$ python -q
>>> import numpy as np
>>> np.set_printoptions(suppress=True, linewidth=140)
>>> tidy = lambda a: np.round(a, 3) + 0
>>> J = np.array([[1, 1, 4, 5], [1, 0, 5, 5], [4, 3, 4, 3], [0, 1, 1, 4]])
>>> J
array([[1, 1, 4, 5],
       [1, 0, 5, 5],
       [4, 3, 4, 3],
       [0, 1, 1, 4]])
>>> rng = np.random.default_rng(3)
>>> labels = rng.permutation(4)
>>> labels
array([3, 2, 1, 0])
>>> out = J[labels][:, labels]
>>> out
array([[4, 1, 1, 0],
       [3, 4, 3, 4],
       [5, 5, 0, 1],
       [5, 4, 1, 1]])
>>> np.allclose(out, J)
False
>>> np.linalg.norm(out, axis=1).argmax()
np.int64(2)
>>> tidy(np.linalg.norm(out) ** 2 / np.linalg.norm(out, 2) ** 2)
np.float64(1.134)
>>> out[0] @ out[3]
np.int64(25)
>>> tidy(np.linalg.norm(out, "nuc"))
np.float64(18.062)
>>> tidy(np.linalg.norm(out[0] - out[3]))
np.float64(3.317)
>>> tidy(np.linalg.norm(out[0], 1)), tidy(np.linalg.norm(out[0], np.inf))
(np.float64(6.0), np.float64(4.0))
>>> Q, Rm = np.linalg.qr(J)
>>> Q.shape, Rm.shape
((4, 4), (4, 4))
>>> np.allclose(Rm.T @ Rm, J.T @ J)
True
>>> tidy(abs(Rm[0, 0])), tidy(np.linalg.norm(J[:, 0]))
(np.float64(4.243), np.float64(4.243))
>>> np.diff(J, axis=0)
array([[ 0, -1,  1,  0],
       [ 3,  3, -1, -2],
       [-4, -2, -3,  1]])
>>> J.shape
(4, 4)
>>> J.mean(axis=0)
array([1.5 , 1.25, 3.5 , 4.25])
>>> mat = np.loadtxt("w.csv", delimiter=",")
>>> mat
array([[0.667, 0.   , 0.333],
       [0.333, 0.667, 0.   ],
       [0.   , 0.5  , 0.5  ]])
>>> out = mat + rng.integers(-2, 3, (3, 1)) @ rng.integers(-2, 3, (1, 3))
>>> out
array([[ 0.667,  4.   ,  4.333],
       [ 0.333, -3.333, -4.   ],
       [ 0.   , -3.5  , -3.5  ]])
>>> np.linalg.matrix_rank(out - mat, tol=1e-8)
np.int64(1)
>>> np.abs(out - mat).sum(axis=1)
array([8., 8., 8.])
>>> data = np.loadtxt("x.csv", delimiter=",")
>>> data
array([[ 5.,  5.,  0.,  0.],
       [ 5., -8.,  5.,  0.],
       [ 0.,  5., -2.,  5.],
       [ 0.,  0.,  5., -9.]])
>>> data.reshape(2, -1)
array([[ 5.,  5.,  0.,  0.,  5., -8.,  5.,  0.],
       [ 0.,  5., -2.,  5.,  0.,  0.,  5., -9.]])
>>> data.ravel(order="F")
array([ 5.,  5.,  0.,  0.,  5., -8.,  5.,  0.,  0.,  5., -2.,  5.,  0.,  0.,  5., -9.])
>>> t3 = data.reshape(4, 2, -1)
>>> np.einsum("ihd,jhd->hij", t3, t3).shape
(2, 4, 4)
>>> t3.sum(axis=1)
array([[ 5.,  5.],
       [10., -8.],
       [-2., 10.],
       [ 5., -9.]])
>>> np.swapaxes(t3, 1, 2)[1]
array([[ 5.,  5.],
       [-8.,  0.]])
>>> ev, evecs = np.linalg.eigh(data)
>>> vec = np.array([1, 0, 2, 0])
>>> tidy(evecs * np.maximum(ev, 0) @ evecs.T)
array([[5.855, 2.233, 1.055, 0.247],
       [2.233, 1.104, 1.003, 0.363],
       [1.055, 1.003, 1.617, 0.683],
       [0.247, 0.363, 0.683, 0.297]])
>>> vec @ data @ vec / (vec @ vec), tidy(ev[0]), tidy(ev[-1])
(np.float64(-0.6), np.float64(-13.522), np.float64(7.117))
>>> tidy(np.linalg.eigvalsh(data[1:, 1:]))
array([-13.071,  -8.468,   2.539])
>>> tidy(evecs * np.abs(ev) @ evecs.T)
array([[ 6.71 , -0.534,  2.11 ,  0.494],
       [-0.534, 10.209, -2.994,  0.727],
       [ 2.11 , -2.994,  5.233, -3.633],
       [ 0.494,  0.727, -3.633,  9.593]])
>>> np.abs(data).sum(axis=1).max(), tidy(np.abs(ev).max())
(np.float64(18.0), np.float64(13.522))
>>> X = np.array([[2, 1, -5], [-1, -3, -1], [4, 5, 0]])
>>> X[:, 2] = -2 * X[:, 0]
>>> X
array([[ 2,  1, -4],
       [-1, -3,  2],
       [ 4,  5, -8]])
>>> tidy(np.linalg.norm(X, 2) / np.linalg.norm(X))
np.float64(0.985)
>>> F = np.array([[0, 1, -1], [2, -2, 0], [1, -2, -2]])
>>> F[-1] = F[0] + 4 * F[1]
>>> F
array([[ 0,  1, -1],
       [ 2, -2,  0],
       [ 8, -7, -1]])
>>> # rank 2
>>> rk = np.linalg.matrix_rank(F)
>>> rk
np.int64(2)
>>> null = np.linalg.svd(F)[2][rk:].T
>>> [int(np.linalg.matrix_rank(F[:, :j + 1])) for j in range(3)]
[1, 2, 2]
>>> feats = np.load("arr.npy")
>>> feats
array([[ 4,  5,  6,  7],
       [ 8,  9, 10, 11],
       [12, 13, 14, 15],
       [16, 17, 18, 19]])
>>> # null space of dimension 2
>>> U, sv, Vh = np.linalg.svd(feats)
>>> tidy(sv)
array([49.532,  1.615,  0.   ,  0.   ])
>>> out = U[:, :2] @ np.diag(sv[:2]) @ Vh[:2]
>>> tidy(out)
array([[ 4.,  5.,  6.,  7.],
       [ 8.,  9., 10., 11.],
       [12., 13., 14., 15.],
       [16., 17., 18., 19.]])
>>> np.linalg.matrix_rank(out)
np.int64(2)
>>> np.linalg.matrix_rank(feats, rtol=0.05)
np.int64(1)
>>> U, sv, Vh = np.linalg.svd(out)
>>> evecs = Vh[:(sv > 1e-8).sum()]
>>> vec = out[2] + 5 * out[3] + rng.integers(2) * np.eye(4)[0]
>>> tidy(vec)
array([ 92.,  98., 104., 110.])
>>> tidy(np.diag(evecs.T @ evecs))
array([0.7, 0.3, 0.3, 0.7])
>>> np.allclose(evecs.T @ evecs @ vec, vec)
True
>>> np.linalg.matrix_rank(np.vstack([out, vec]))
np.int64(2)
>>> U, sv, Vh = np.linalg.svd(feats)
>>> evecs = Vh[:(sv > 1e-8).sum()]
>>> vec = feats[2] + -2 * feats[0] + rng.integers(2) * np.eye(4)[0]
>>> vec
array([4., 3., 2., 1.])
>>> tidy(evecs.T @ evecs)
array([[ 0.7,  0.4,  0.1, -0.2],
       [ 0.4,  0.3,  0.2,  0.1],
       [ 0.1,  0.2,  0.3,  0.4],
       [-0.2,  0.1,  0.4,  0.7]])
>>> tidy(np.linalg.norm(feats, 2) / np.linalg.norm(feats))
np.float64(0.999)
>>> [round(float(x), 3) for x in np.linalg.svd(feats, compute_uv=False)[:3]]
[49.532, 1.615, 0.0]
>>> np.linalg.cond(feats) > 100
np.True_
>>> Q, _ = np.linalg.qr(np.array([[-0.1, -0.2, 1.9], [-0.1, 1.0, 1.4], [-0.7, 0.6, -0.2]]))
>>> W0 = -2 * Q
>>> tidy(W0)
array([[ 0.28 , -0.625,  1.879],
       [ 0.28 ,  1.891,  0.587],
       [ 1.96 , -0.181, -0.352]])
>>> U, sv, Vh = np.linalg.svd(W0, full_matrices=False)
>>> np.allclose(U * sv @ Vh, W0)
True
>>> tidy(U.T @ U)
array([[1., 0., 0.],
       [0., 1., 0.],
       [0., 0., 1.]])
>>> tidy(sv)
array([2., 2., 2.])
>>> M = np.load("mat.npy")
>>> M
array([[ 0,  0,  0],
       [-1,  0,  0],
       [-9,  4, -7],
       [ 0,  0, -3]])
>>> # row 2 dominates
>>> P = M @ np.linalg.solve(M.T @ M, M.T)
>>> tidy((np.eye(4) - P) @ M)
array([[0., 0., 0.],
       [0., 0., 0.],
       [0., 0., 0.],
       [0., 0., 0.]])
>>> tidy(P)
array([[0., 0., 0., 0.],
       [0., 1., 0., 0.],
       [0., 0., 1., 0.],
       [0., 0., 0., 1.]])
>>> np.allclose(P @ P, P)
True
>>> tidy(np.linalg.eigvalsh(P))
array([0., 1., 1., 1.])
>>> tidy(P @ M[:, 0])
array([ 0., -1., -9.,  0.])
>>> Q, Rm = np.linalg.qr(M)
>>> np.allclose(Rm.T @ Rm, M.T @ M)
True
>>> tidy(np.trace(Q @ Q.T))
np.float64(3.0)
>>> Q.shape, Rm.shape
((4, 3), (3, 3))
>>> tidy(abs(Rm[0, 0])), tidy(np.linalg.norm(M[:, 0]))
(np.float64(9.055), np.float64(9.055))
>>> tidy(Q @ Rm)
array([[ 0.,  0.,  0.],
       [-1.,  0.,  0.],
       [-9.,  4., -7.],
       [ 0.,  0., -3.]])
>>> tidy(np.abs(np.diag(Rm)))
array([9.055, 0.442, 3.   ])
